In [1]: import numpy as np

In [2]: np.set_printoptions(precision=1, suppress=True, linewidth=140, floatmode="fixed")

In [3]: W0 = np.load("case16.npy")

In [4]: W0
Out[4]: 
array([[0, 0, 0, 0, 0],
       [0, 2, 0, 0, 0],
       [0, 0, 0, 0, 0],
       [0, 0, 0, 2, 0],
       [0, 0, 0, 0, 0]])

In [5]: proj = np.triu(np.array([[1, -3, 2, 2, 3],
   ...:     [-1, 5, 5, 3, 3],
   ...:     [3, -4, 4, 2, 2],
   ...:     [5, -2, -3, 2, 4],
   ...:     [5, 2, -5, -4, 5]]), 1) + np.eye(5)

In [6]: other = proj @ W0 @ np.linalg.inv(proj)

In [7]: np.poly(other)
Out[7]: array([ 1.0, -4.0,  4.0,  0.0,  0.0,  0.0])

In [8]: np.linalg.matrix_rank(other)
Out[8]: np.int64(2)

In [9]: proj @ W0 - W0 @ proj
Out[9]: 
array([[  0.0,  -6.0,   0.0,   4.0,   0.0],
       [  0.0,   0.0, -10.0,   0.0,  -6.0],
       [  0.0,   0.0,   0.0,   4.0,   0.0],
       [  0.0,   0.0,   0.0,   0.0,  -8.0],
       [  0.0,   0.0,   0.0,   0.0,   0.0]])

In [10]: np.trace(other), np.trace(W0)
Out[10]: (np.float64(4.0), np.int64(4))

In [11]: other
Out[11]: 
array([[  0.0,  -6.0,  30.0, -38.0, 110.0],
       [  0.0,   2.0, -10.0,  20.0, -66.0],
       [  0.0,   0.0,   0.0,   4.0, -16.0],
       [  0.0,   0.0,   0.0,   2.0,  -8.0],
       [  0.0,   0.0,   0.0,   0.0,   0.0]])

In [12]: np.abs(np.diag(np.linalg.qr(W0)[1])) > 1e-9
Out[12]: array([False,  True, False,  True, False])

In [13]: W0 @ np.linalg.pinv(W0) @ W0
Out[13]: 
array([[0.0, 0.0, 0.0, 0.0, 0.0],
       [0.0, 2.0, 0.0, 0.0, 0.0],
       [0.0, 0.0, 0.0, 0.0, 0.0],
       [0.0, 0.0, 0.0, 2.0, 0.0],
       [0.0, 0.0, 0.0, 0.0, 0.0]])

In [14]: np.allclose(W0[:-1].T @ np.linalg.lstsq(W0[:-1].T, W0[-1])[0], W0[-1])
Out[14]: True

In [15]: [round(float(x), 1) for x in np.linalg.svd(W0, compute_uv=False)[:3]]
Out[15]: [2.0, 2.0, 0.0]

In [16]: np.linalg.cond(W0) > 100
Out[16]: np.True_

In [17]: np.linalg.matrix_rank(W0, rtol=0.1)
Out[17]: np.int64(2)

In [18]: X = np.load("sample2.npy")

In [19]: X
Out[19]: 
array([[-4,  2,  4],
       [-2,  4,  6],
       [-4,  2,  4],
       [ 0,  6,  8],
       [-3,  3,  5],
       [ 0,  6,  8],
       [-4,  2,  4],
       [ 0,  6,  8]])

In [20]: r0, r1 = X[0], X[5]

In [21]: r0 @ r1
Out[21]: np.int64(44)

In [22]: p = (r0 @ r1) / (r0 @ r0) * r0

In [23]: np.linalg.matrix_rank(np.outer(r0, r1))
Out[23]: np.int64(1)

In [24]: p
Out[24]: array([-4.9,  2.4,  4.9])

In [25]: round(np.linalg.norm(r0 + r1) ** 2 + np.linalg.norm(r0 - r1) ** 2, 1)
Out[25]: np.float64(272.0)

In [26]: U, sig, Vt = np.linalg.svd(X)

In [27]: np.argmax(sig[:-1] / (sig[1:] + 1e-6)) + 1
Out[27]: np.int64(2)

In [28]: sig.round(1) + 0
Out[28]: array([21.5,  6.7,  0.0])

In [29]: other = U[:, :2] @ np.diag(sig[:2]) @ Vt[:2]

In [30]: np.linalg.matrix_rank(X, rtol=0.05)
Out[30]: np.int64(2)

In [31]: round(float(np.abs(X - other).max()), 1)
Out[31]: 0.0
